$ python3 -q
>>> import numpy as np
>>> from numpy import linalg as LA
>>> np.set_printoptions(precision=2, suppress=True, linewidth=200)
>>> tidy = lambda a: np.round(a, 2) + 0
>>> K = np.load("a.npy")
>>> print(K)
[[ 0.4  0.4 -1.3  0.2  1.4  1.2 -0.1 -0.8  1.5  2. ]
 [ 0.2 -0.5 -0.4  0.5  1.1  0.9 -0.2  1.2 -0.9  0.6]
 [ 1.3 -0.8  0.1 -0.4 -0.7  1.5 -0.8  0.   0.3  0.4]
 [ 2.5  1.  -0.4 -0.6 -0.6  2.2 -1.1  1.4  0.   0.6]
 [-0.6  1.2  0.2 -0.4  0.7  0.   0.6 -1.3  1.3 -0.7]]
>>> x0 = np.array([-2, -3, 3, -2, -1, 3, 1, 3, 0, -3])
>>> x0 @ K
Traceback (most recent call last):
  File "<python-input-7>", line 1, in <module>
    x0 @ K
    ~~~^~~
ValueError: matmul: Input operand 1 has a mismatch in its core dimension 0, with gufunc signature (n?,k),(k,m?)->(n?,m?) (size 5 is different from 10)
>>> print((K @ x0).argmax())
2
>>> print(tidy(K @ x0))
[-12.6   2.1   4.1   0.5  -2.9]
>>> print(K.ravel(order="F"))
[ 0.4  0.2  1.3  2.5 -0.6  0.4 -0.5 -0.8  1.   1.2 -1.3 -0.4  0.1 -0.4  0.2  0.2  0.5 -0.4 -0.6 -0.4  1.4  1.1 -0.7 -0.6  0.7  1.2  0.9  1.5  2.2  0.  -0.1 -0.2 -0.8 -1.1  0.6 -0.8  1.2  0.   1.4
 -1.3  1.5 -0.9  0.3  0.   1.3  2.   0.6  0.4  0.6 -0.7]
>>> blk = K.reshape(5, 2, -1)
>>> print(tidy(np.einsum("ihd,ihd->ih", blk, blk)))
[[4.01 8.34]
 [1.91 3.46]
 [2.99 3.14]
 [8.13 8.37]
 [2.49 4.23]]
>>> print(np.swapaxes(blk, 1, 2)[0])
[[ 0.4  1.2]
 [ 0.4 -0.1]
 [-1.3 -0.8]
 [ 0.2  1.5]
 [ 1.4  2. ]]
>>> B = np.array([[-3, 0],
...     [-2, 2],
...     [3, -2],
...     [-3, 3],
...     [3, -3],
...     [-1, 0],
...     [2, -2],
...     [3, 1],
...     [-3, 0],
...     [-3, 3]])
>>> print(tidy(np.einsum("ik,kj->ij", K, B)))
[[-16.6   5.2]
 [  4.2   1.4]
 [ -8.1   1.9]
 [-12.7   8.2]
 [ -1.2  -5.9]]
>>> Uu, sigma, Vt = LA.svd(K, full_matrices=False)
>>> print(tidy(np.abs(Vt[0])))
[0.57 0.04 0.17 0.07 0.04 0.6  0.29 0.29 0.02 0.32]
>>> print(np.allclose(Uu * sigma @ Vt, K))
True
>>> print(tidy(sigma / sigma[0]))
[1.   0.73 0.52 0.34 0.2 ]
>>> print(np.abs(Uu[:, 0]).round(6).argmax())
3
